In [1]: import numpy as np

In [2]: from numpy import linalg as LA

In [3]: np.set_printoptions(precision=3, suppress=True, linewidth=120, floatmode="fixed")

In [4]: F = np.array([[1, -1, -2, -1, 3],
   ...:     [-2, 3, 2, 2, -1],
   ...:     [3, 1, -3, 1, -3],
   ...:     [1, 2, 0, -1, 1],
   ...:     [-2, 1, 0, -2, 1],
   ...:     [-3, 0, 2, 3, -2],
   ...:     [3, 0, -2, 1, 3]])

In [5]: F[0] = F[6]

In [6]: F
Out[6]: 
array([[ 3,  0, -2,  1,  3],
       [-2,  3,  2,  2, -1],
       [ 3,  1, -3,  1, -3],
       [ 1,  2,  0, -1,  1],
       [-2,  1,  0, -2,  1],
       [-3,  0,  2,  3, -2],
       [ 3,  0, -2,  1,  3]])

In [7]: hat = F @ LA.solve(F.T @ F, F.T)

In [8]: print(np.diag(hat))
[0.500 0.769 0.998 0.554 0.996 0.683 0.500]

In [9]: np.round(hat @ F[:, 1], 3) + 0
Out[9]: array([0.000, 3.000, 1.000, 2.000, 1.000, 0.000, 0.000])

In [10]: np.allclose(hat @ hat, hat)
Out[10]: True

In [11]: np.trace(hat)
Out[11]: np.float64(5.0)

In [12]: np.round(LA.eigvalsh(hat), 3) + 0
Out[12]: array([0.000, 0.000, 1.000, 1.000, 1.000, 1.000, 1.000])

In [13]: x0 = np.array([-5, -3, 4, 0, -2])

In [14]: y = F @ x0

In [15]: beta, lr = np.zeros(5), 1 / LA.norm(F, 2) ** 2

In [16]: for i in range(6):
    ...:     beta -= lr * F.T @ (F @ beta - y)
    ...:     if i % 1 == 0: print(i, round(LA.norm(F @ beta - y), 3))
    ...: 
0 11.579
1 8.974
2 7.103
3 5.701
4 4.618
5 3.764

In [17]: round(LA.cond(F), 3)
Out[17]: np.float64(6.355)

In [18]: W0 = np.load("a.npy")

In [19]: W0
Out[19]: 
array([[-1.121, -0.608, -0.159, -0.488,  1.596,  0.367,  0.298,  0.273,  0.594, -0.775,  0.707,  0.483,  0.153,
        -1.599],
       [ 0.728, -1.031,  0.308,  0.479,  0.515,  0.699,  0.328,  1.103, -0.773,  0.444, -0.209,  1.811, -0.905,
         0.264],
       [ 0.089, -1.191,  0.378,  2.232,  0.023,  1.233,  0.790, -0.467, -0.257,  0.094, -0.055, -0.034, -0.013,
        -0.085],
       [ 0.966,  0.026,  0.053,  0.382,  1.185, -1.292,  0.632,  0.683,  0.601,  1.197,  0.563,  0.709, -1.141,
        -0.250],
       [-1.473, -0.260, -0.283, -0.321,  0.057,  1.832, -0.164, -0.457, -0.648,  1.345, -0.439, -0.545, -0.465,
        -0.225],
       [-1.034, -0.197,  1.254,  0.279, -0.905,  0.428,  0.163, -0.715, -0.709,  1.288, -1.426,  0.309, -0.504,
        -0.394],
       [ 0.555, -1.005, -0.387, -0.162,  0.890, -0.112,  0.574, -0.902, -0.359, -1.061, -1.389,  0.935, -1.212,
        -0.173],
       [-0.317,  1.303, -0.514, -0.307,  0.252,  0.325,  1.960, -0.164,  0.108, -0.741,  0.212,  0.283, -1.411,
         0.360],
       [-0.961,  0.193, -0.423,  0.391, -0.435,  0.990,  0.576, -0.356, -0.113, -1.503,  0.597, -0.613,  1.412,
         1.041],
       [ 0.162,  0.516, -1.432,  0.096,  0.668,  0.294,  1.581, -0.798,  0.757, -1.312,  0.061,  0.001, -0.812,
        -0.145],
       [-1.100, -0.323, -0.283, -0.945, -0.103, -0.810,  0.244,  0.088, -0.817, -0.134,  1.117,  0.334,  1.349,
         1.454],
       [-0.332, -0.196,  0.790, -0.716,  0.736, -1.344,  1.166, -0.414, -0.724,  0.593, -0.769, -1.025, -1.140,
         0.131],
       [-0.836, -0.009,  1.633,  0.141,  0.792, -0.556,  0.138,  0.946,  0.184,  0.559, -0.724,  1.544,  0.105,
         0.704],
       [ 0.118,  0.136,  0.544, -0.855, -1.201, -0.565,  1.461,  1.187,  0.132, -0.969, -0.695, -0.274, -1.058,
        -0.052],
       [ 0.761, -1.280,  0.674,  0.172, -0.118, -1.094,  0.004,  0.744, -1.088,  0.438,  0.452,  0.412, -1.383,
         0.935],
       [-0.055, -0.824, -0.599, -0.210, -1.617,  0.936, -0.379,  1.326,  0.953, -0.448, -1.004,  0.143,  0.618,
         0.057],
       [ 1.371,  1.371,  0.006,  0.095,  1.069, -0.282,  0.954,  0.254,  0.078, -0.491, -1.319,  0.462,  0.793,
        -0.450],
       [ 0.100, -0.470,  0.381, -0.492,  0.337,  0.739, -0.702, -0.534, -0.452,  0.030,  1.326, -1.648,  1.041,
        -1.086],
       [-1.748,  0.238, -0.505, -0.559, -0.511,  0.424,  0.473, -0.060, -0.566, -1.021, -1.592,  0.669,  0.334,
         0.441],
       [ 0.100,  0.055,  0.033,  0.958, -0.893, -1.197,  0.941,  0.756,  0.705,  0.403,  1.456, -0.365,  1.117,
         0.470],
       [-0.082, -0.350,  0.520, -0.575, -1.740, -0.024,  1.294, -0.810,  0.088,  0.425, -0.661,  0.336, -0.203,
        -1.460],
       [ 0.243,  1.387, -0.280, -0.008,  0.040,  0.621,  1.091, -1.659, -0.815,  0.472,  0.094, -0.931, -0.904,
        -0.173],
       [-0.723, -1.188, -0.180, -0.570, -0.247,  0.617, -1.036, -1.966, -0.583,  0.315,  0.746,  0.498, -0.230,
         0.171],
       [-0.938,  1.511, -0.884,  0.785, -0.445, -1.406,  0.535, -1.065, -0.742,  0.226, -0.278, -0.233, -0.095,
         0.325],
       [-1.851,  0.500, -1.217, -0.268, -0.060,  0.746,  0.059, -0.375,  0.766, -0.585, -0.641,  0.858, -0.310,
         0.947],
       [ 0.551, -0.798, -1.783,  1.183, -0.006, -0.198, -0.056, -0.352,  1.053,  0.987, -0.305,  0.156,  0.366,
         0.991],
       [-0.269,  0.871,  1.679,  1.302,  1.272,  0.322,  0.800, -0.057, -0.263, -0.369,  0.086,  0.434,  0.943,
         0.014],
       [-0.419,  0.207,  2.053,  0.399, -1.220,  0.637,  0.056, -1.145, -0.220, -0.869, -0.084, -0.529, -0.134,
         0.299],
       [-0.629, -0.012, -1.183, -0.614,  0.471,  0.660, -0.070,  0.148,  1.087,  0.783, -0.261,  1.097,  1.065,
         1.394],
       [ 0.756,  0.822,  0.590, -0.814,  0.498, -0.044, -2.337,  0.167,  0.591, -0.637, -0.369, -0.313,  0.051,
         0.099]])

In [20]: left, sig = LA.svd(F)
ValueError: too many values to unpack (expected 2)


In [21]: left, sig, VT = LA.svd(F, full_matrices=False)

In [22]: np.abs(left[:, 0]).round(6).argmax()
Out[22]: np.int64(5)

In [23]: np.abs(VT[0])
Out[23]: array([0.733, 0.086, 0.523, 0.105, 0.412])

In [24]: print(np.round(VT @ VT.T, 3) + 0)
[[1.000 0.000 0.000 0.000 0.000]
 [0.000 1.000 0.000 0.000 0.000]
 [0.000 0.000 1.000 0.000 0.000]
 [0.000 0.000 0.000 1.000 0.000]
 [0.000 0.000 0.000 0.000 1.000]]

In [25]: np.allclose(left * sig @ VT, F)
Out[25]: True
